$ python3 -q
>>> import numpy as np
>>> np.set_printoptions(precision=2, suppress=True, linewidth=120)
>>> rng = np.random.default_rng(35733)
>>> m1 = np.eye(3, dtype=int)[rng.permutation(3)]
>>> print(m1)
[[0 0 1]
 [1 0 0]
 [0 1 0]]
>>> x = np.array([2, 1, 0])
>>> rhs = m1 @ x
>>> rhs
array([0, 2, 1])
>>> print(np.linalg.solve(m1, 3 * rhs))
[6. 3. 0.]
>>> arr = np.load("dump.npy")
>>> arr
array([[1.  , 0.9 , 0.81, 0.73, 0.66],
       [0.9 , 1.  , 0.9 , 0.81, 0.73],
       [0.81, 0.9 , 1.  , 0.9 , 0.81],
       [0.73, 0.81, 0.9 , 1.  , 0.9 ],
       [0.66, 0.73, 0.81, 0.9 , 1.  ]])
>>> hat = np.triu(np.array([[-1, 4, 2], [0, -1, 2], [-1, 0, 4]]), 1) + np.eye(3)
>>> M2 = hat @ m1 @ np.linalg.inv(hat)
>>> np.round(np.poly(M2), 2) + 0
array([ 1.,  0.,  0., -1.])
>>> M2
array([[  4., -14.,  21.],
       [  1.,  -2.,   2.],
       [  0.,   1.,  -2.]])
>>> round(float(np.linalg.det(M2)), 2)
1.0
>>> hat @ m1 - m1 @ hat
array([[ 4.,  2.,  0.],
       [ 0., -2., -2.],
       [ 0.,  0., -2.]])
>>> np.trace(M2), np.trace(m1)
(np.float64(0.0), np.int64(0))
>>> np.linalg.matrix_rank(M2)
np.int64(3)
>>> x = np.array([-3, 0, 1, 0, 3])
>>> arr @ np.ones(5)
array([4.1 , 4.34, 4.42, 4.34, 4.1 ])
>>> arr @ np.eye(5)[4]
array([0.66, 0.73, 0.81, 0.9 , 1.  ])
>>> M2 = arr + rng.integers(-2, 3, (5, 1)) @ rng.integers(-2, 3, (1, 5))
>>> print(M2)
[[ 5.   -3.1  -3.19 -3.27  2.66]
 [-1.1   3.    2.9   2.81 -0.27]
 [ 4.81 -3.1  -3.   -3.1   2.81]
 [ 0.73  0.81  0.9   1.    0.9 ]
 [ 2.66 -1.27 -1.19 -1.1   2.  ]]
>>> M2 - arr
array([[ 4., -4., -4., -4.,  2.],
       [-2.,  2.,  2.,  2., -1.],
       [ 4., -4., -4., -4.,  2.],
       [ 0.,  0.,  0.,  0.,  0.],
       [ 2., -2., -2., -2.,  1.]])
>>> print(np.abs(M2 - arr).sum(axis=1))
[18.  9. 18.  0.  9.]
>>> np.linalg.matrix_rank(M2 - arr, tol=1e-8)
np.int64(1)
>>> Q, _ = np.linalg.qr(np.array([[0.1, 0.1, -0.2, 0.6, -1.7],
...     [0.1, 0.6, 1.6, -0.9, -0.8],
...     [1.0, 1.9, -1.7, -0.7, -1.4],
...     [-0.7, 1.7, -0.8, -1.9, 1.0],
...     [0.2, 0.0, 0.3, -2.1, -1.6]]))
>>> E = 5 * Q
>>> E
array([[-0.4 , -0.1 , -0.28,  1.32, -4.8 ],
       [-0.4 , -1.08,  4.77,  0.95,  0.04],
       [-4.02, -2.74, -1.01,  0.23,  0.52],
       [ 2.81, -4.03, -0.54, -0.68, -0.31],
       [-0.8 ,  0.2 ,  0.92, -4.67, -1.28]])
>>> Q, Rm = np.linalg.qr(E)
>>> Q @ Rm
array([[-0.4 , -0.1 , -0.28,  1.32, -4.8 ],
       [-0.4 , -1.08,  4.77,  0.95,  0.04],
       [-4.02, -2.74, -1.01,  0.23,  0.52],
       [ 2.81, -4.03, -0.54, -0.68, -0.31],
       [-0.8 ,  0.2 ,  0.92, -4.67, -1.28]])
>>> np.allclose(Rm.T @ Rm, E.T @ E)
True
>>> round(float(np.trace(Q @ Q.T)), 2)
5.0
>>> Rm.round(2) + 0
array([[5., 0., 0., 0., 0.],
       [0., 5., 0., 0., 0.],
       [0., 0., 5., 0., 0.],
       [0., 0., 0., 5., 0.],
       [0., 0., 0., 0., 5.]])
>>> np.round(Q.T @ Q, 2) + 0
array([[1., 0., 0., 0., 0.],
       [0., 1., 0., 0., 0.],
       [0., 0., 1., 0., 0.],
       [0., 0., 0., 1., 0.],
       [0., 0., 0., 0., 1.]])
>>> Q.shape, Rm.shape
((5, 5), (5, 5))
>>> z = rng.permutation(5)
>>> z
array([0, 2, 4, 1, 3])
>>> M2 = E[z][:, z]
>>> print(np.sort(np.abs(np.linalg.eigvals(M2))))
[5. 5. 5. 5. 5.]
>>> print(np.diag(M2))
[-0.4  -1.01 -1.28 -1.08 -0.68]
>>> np.allclose(M2, E)
False
>>> M2
array([[-0.4 , -0.28, -4.8 , -0.1 ,  1.32],
       [-4.02, -1.01,  0.52, -2.74,  0.23],
       [-0.8 ,  0.92, -1.28,  0.2 , -4.67],
       [-0.4 ,  4.77,  0.04, -1.08,  0.95],
       [ 2.81, -0.54, -0.31, -4.03, -0.68]])
>>> hat = np.triu(np.array([[-3, 3, 1, -2, 3],
...     [2, 2, 1, -5, -2],
...     [3, -5, -4, -3, -2],
...     [-3, 0, -2, -3, -4],
...     [0, 2, 2, 2, 5]]), 1) + np.eye(5)
>>> M2 = hat @ E @ np.linalg.inv(hat)
>>> np.poly(M2)
array([    1.  ,     4.45,    14.05,   -70.27,  -555.75, -3125.  ])
>>> np.round(np.trace(M2), 2), round(np.trace(E), 2)
(np.float64(-4.45), np.float64(-4.45))
>>> Q = arr.astype(float).copy()
>>> for j in range(5):
...     Q[:, j] -= Q[:, :j] @ (Q[:, :j].T @ Q[:, j])
...     Q[:, j] /= np.linalg.norm(Q[:, j])
... 
>>> np.round(Q.T @ Q, 2) + 0
array([[1., 0., 0., 0., 0.],
       [0., 1., 0., 0., 0.],
       [0., 0., 1., 0., 0.],
       [0., 0., 0., 1., 0.],
       [0., 0., 0., 0., 1.]])
>>> G = E.T @ E
>>> np.trace(G), round(float((E ** 2).sum()), 2)
(np.float64(125.0), 125.0)
>>> np.linalg.svd(E, compute_uv=False) ** 2
array([25., 25., 25., 25., 25.])
>>> print(np.diag(G))
[25. 25. 25. 25. 25.]
>>> print((E @ E.T).shape)
(5, 5)
>>> feats = np.load("out10.npy")
>>> print(feats)
[[-0.5  -0.18 -0.06  0.84]
 [-0.8  -0.25  0.19 -0.51]
 [-0.15  0.05 -0.98 -0.15]
 [ 0.3  -0.95 -0.08 -0.04]]
>>> M2 = feats / np.sqrt((feats ** 2).mean(axis=1, keepdims=True))
>>> feats - feats.mean(axis=1, keepdims=True)
array([[-0.52, -0.21, -0.09,  0.82],
       [-0.46,  0.09,  0.53, -0.17],
       [ 0.16,  0.35, -0.67,  0.16],
       [ 0.49, -0.76,  0.11,  0.16]])
>>> print(np.linalg.norm(M2, axis=1))
[2. 2. 2. 2.]
>>> print(np.linalg.matrix_rank(feats - feats.mean(axis=1, keepdims=True)))
3
>>> data = np.load("run19.npy")
>>> data
array([[ 0.16,  0.99],
       [-0.99,  0.16]])
>>> z = rng.permutation(2)
>>> z
array([0, 1])
>>> M2 = data[z][:, z]
>>> print(np.allclose(M2, data))
True
>>> M2
array([[ 0.16,  0.99],
       [-0.99,  0.16]])
>>> print(np.diag(M2))
[0.16 0.16]
>>> x = np.array([2, 2])
>>> np.abs(np.linalg.eigvals(M2))
array([1., 1.])
>>> print(np.round(np.linalg.det(M2), 2))
1.0
>>> 2 - np.linalg.matrix_rank(M2 - np.eye(2), tol=1e-8)
np.int64(0)
>>> np.sort(np.abs(np.degrees(np.angle(np.linalg.eigvals(M2)))))
array([81., 81.])
>>> np.round(np.linalg.norm(x), 2), np.round(np.linalg.norm(M2 @ x), 2)
(np.float64(2.83), np.float64(2.83))
